$ python3 -q
>>> import numpy as np
>>> from numpy import linalg as LA
>>> np.set_printoptions(precision=2, suppress=True, linewidth=140, sign=" ")
>>> mat = np.load("sample19.npy")
>>> print(mat)
[[ 10   6  12]
 [  6  13  11]
 [ 12  11  21]]
>>> Q, r_ = LA.qr(mat)
>>> np.allclose(r_.T @ r_, mat.T @ mat)
True
>>> print(np.abs(np.diag(r_)))
[ 16.73   8.1    3.51]
>>> np.trace(Q @ Q.T)
np.float64(3.0)
>>> x = np.array([2, 0, 0])
>>> a = np.maximum(mat @ x, 0)
>>> print(np.maximum(mat @ x, 0) - np.maximum(-mat @ x, 0))
[ 20  12  24]
>>> np.maximum(mat @ (3 * x), 0)
array([ 60,  36,  72])
>>> x = np.array([-3, 0, 3])
>>> target = mat @ x
>>> c, lr = np.zeros(3), 1 / LA.norm(mat, 2) ** 2
>>> for i in range(200):
...     c -= lr * mat.T @ (mat @ c - target)
...     if i % 50 == 0: print(i, round(LA.norm(mat @ c - target), 2))
... 
0 9.11
50 7.38
100 6.15
150 5.13
>>> print(c)
[-1.43  0.35  1.8 ]
>>> x = np.ones(3)
>>> for _ in range(7):
...     x = mat @ x
...     x /= LA.norm(x)
...     print(round(x @ mat @ x, 2))
... 
35.6
35.61
35.61
35.61
35.61
35.61
35.61
>>> round(LA.eigvalsh(mat)[-1], 2)
np.float64(35.61)
>>> print(x)
[ 0.46  0.48  0.74]
>>> K = np.load("arr.npy")
>>> K
array([[  0,   4,   7,   3,   1],
       [  6,   6,  10,   5,  10],
       [ 12,   9,  11,  12,  19],
       [ 21,  14,  18,  21,  23],
       [ 29,  22,  25,  21,  28],
       [ 38,  26,  26,  27,  35],
       [ 40,  30,  31,  32,  36],
       [ 44,  33,  36,  36,  40],
       [ 47,  35,  45,  40,  48],
       [ 54,  42,  49,  48,  48],
       [ 58,  48,  55,  57,  57],
       [ 64,  53,  63,  61,  59],
       [ 68,  53,  68,  69,  60],
       [ 70,  57,  76,  72,  60],
       [ 71,  64,  79,  74,  62],
       [ 71,  67,  83,  76,  63],
       [ 73,  69,  87,  82,  71],
       [ 76,  69,  92,  85,  74]])
>>> x = np.array([9, 7, 6, 7, 5])
>>> target = K @ x
>>> LA.lstsq(K, target)[0]
array([ 9.,  7.,  6.,  7.,  5.])
>>> target
array([   96,   241,   416,   657,   852,  1044,  1160,  1295,  1458,  1650,  1872,  2047,  2174,  2289,  2389,  2453,  2591,  2684])
>>> np.round(LA.pinv(K) @ K, 2) + 0
array([[ 1.,  0.,  0.,  0.,  0.],
       [ 0.,  1.,  0.,  0.,  0.],
       [ 0.,  0.,  1.,  0.,  0.],
       [ 0.,  0.,  0.,  1.,  0.],
       [ 0.,  0.,  0.,  0.,  1.]])
>>> rng = np.random.default_rng(187038)
>>> target = target + 0.05 * rng.normal(size=18)
>>> target
array([   95.96,   240.91,   415.99,   657.04,   852.06,  1043.93,  1159.99,  1294.99,  1458.1 ,  1649.97,  1872.  ,  2047.01,  2173.97,
        2289.  ,  2388.99,  2452.98,  2591.04,  2684.01])
>>> c, *_ = LA.lstsq(K, target)
>>> [round(float(LA.norm(LA.solve(K.T @ K + lam * np.eye(5), K.T @ target))), 2) for lam in (0, 1, 10, 100)]
[15.49, 15.49, 15.45, 15.28]
>>> print(c)
[ 9.  7.  6.  7.  5.]
>>> np.round(LA.norm(target - K @ c), 2)
np.float64(0.18)
>>> c.round()
array([ 9.,  7.,  6.,  7.,  5.])
